% ipython --no-banner

In [1]: import numpy as np

In [2]: np.set_printoptions(precision=2, suppress=True, linewidth=120, sign=" ")

In [3]: def tidy(a):
   ...:     return np.round(a, 2) + 0
   ...: 

In [4]: K = np.loadtxt("data.csv", delimiter=",")

In [5]: K
Out[5]: 
array([[-10.12,  -0.15,   4.84,  16.8 ,   3.17,  10.48],
       [ 13.77,   4.81,   3.7 ,   3.55, -12.61,   2.13],
       [ 14.37,   3.56,   4.55,   3.01, -13.5 ,  -0.12],
       [ -1.83,  -5.47,   6.27,   4.44, -16.73,   3.18],
       [ 15.16,   5.43,   3.91,   3.12, -11.89,   0.39],
       [ -8.66,  -2.18,   7.94,  14.68,   2.75,   9.83],
       [ -4.69,  -5.71,   7.73,   2.4 , -15.49,   3.29],
       [ -3.27,  -3.58,   5.57,   2.83, -18.  ,   2.62],
       [-10.31,  -0.22,   5.87,  13.94,   6.03,  11.2 ],
       [ 12.94,   6.69,   4.28,   3.35, -14.77,  -0.02],
       [ -2.72,  -5.44,   7.79,   2.34, -16.57,   4.2 ],
       [ 15.63,   5.71,   2.93,   4.99, -13.03,   0.87]])

In [6]: C = K[[9, 0]].astype(float)

In [7]: for _ in range(7):
   ...:     labels = np.linalg.norm(K[:, None] - C, axis=-1).argmin(axis=1)
   ...:     C = np.array([K[labels == j].mean(axis=0) for j in range(2)])
   ...: 

In [8]: labels
Out[8]: array([ 1,  0,  0,  0,  0,  1,  0,  0,  1,  0,  0,  0])

In [9]: np.bincount(labels)
Out[9]: array([ 9,  3])

In [10]: feats = np.loadtxt("test18.csv", delimiter=",")

In [11]: tidy(feats)
Out[11]: 
array([[ 0.01,  0.05,  0.05,  0.01,  0.01,  0.01,  0.01,  0.05],
       [ 0.05,  0.32,  0.32,  0.05,  0.05,  0.05,  0.05,  0.32],
       [ 0.05,  0.32,  0.32,  0.05,  0.05,  0.05,  0.05,  0.32],
       [ 0.01,  0.05,  0.05,  0.01,  0.01,  0.01,  0.01,  0.05],
       [ 0.01,  0.05,  0.05,  0.01,  0.01,  0.01,  0.01,  0.05],
       [ 0.01,  0.05,  0.05,  0.01,  0.01,  0.01,  0.01,  0.05],
       [ 0.01,  0.05,  0.05,  0.01,  0.01,  0.01,  0.01,  0.05],
       [ 0.05,  0.32,  0.32,  0.05,  0.05,  0.05,  0.05,  0.32]])

In [12]: # equal to its transpose

In [13]: tidy(np.sort(np.abs(np.linalg.eigvals(feats))))
Out[13]: array([ 0.,  0.,  0.,  0.,  0.,  0.,  0.,  1.])

In [14]: tidy(np.linalg.det(feats))
Out[14]: np.float64(0.0)

In [15]: print(np.trace(feats))
1.0

In [16]: tidy((feats + feats.T) / 2)
Out[16]: 
array([[ 0.01,  0.05,  0.05,  0.01,  0.01,  0.01,  0.01,  0.05],
       [ 0.05,  0.32,  0.32,  0.05,  0.05,  0.05,  0.05,  0.32],
       [ 0.05,  0.32,  0.32,  0.05,  0.05,  0.05,  0.05,  0.32],
       [ 0.01,  0.05,  0.05,  0.01,  0.01,  0.01,  0.01,  0.05],
       [ 0.01,  0.05,  0.05,  0.01,  0.01,  0.01,  0.01,  0.05],
       [ 0.01,  0.05,  0.05,  0.01,  0.01,  0.01,  0.01,  0.05],
       [ 0.01,  0.05,  0.05,  0.01,  0.01,  0.01,  0.01,  0.05],
       [ 0.05,  0.32,  0.32,  0.05,  0.05,  0.05,  0.05,  0.32]])

In [17]: tidy(feats @ feats)
Out[17]: 
array([[ 0.01,  0.05,  0.05,  0.01,  0.01,  0.01,  0.01,  0.05],
       [ 0.05,  0.32,  0.32,  0.05,  0.05,  0.05,  0.05,  0.32],
       [ 0.05,  0.32,  0.32,  0.05,  0.05,  0.05,  0.05,  0.32],
       [ 0.01,  0.05,  0.05,  0.01,  0.01,  0.01,  0.01,  0.05],
       [ 0.01,  0.05,  0.05,  0.01,  0.01,  0.01,  0.01,  0.05],
       [ 0.01,  0.05,  0.05,  0.01,  0.01,  0.01,  0.01,  0.05],
       [ 0.01,  0.05,  0.05,  0.01,  0.01,  0.01,  0.01,  0.05],
       [ 0.05,  0.32,  0.32,  0.05,  0.05,  0.05,  0.05,  0.32]])

In [18]: np.linalg.determinant(feats)
AttributeError: module 'numpy.linalg' has no attribute 'determinant'


In [19]: np.allclose(feats, feats.T)
Out[19]: True
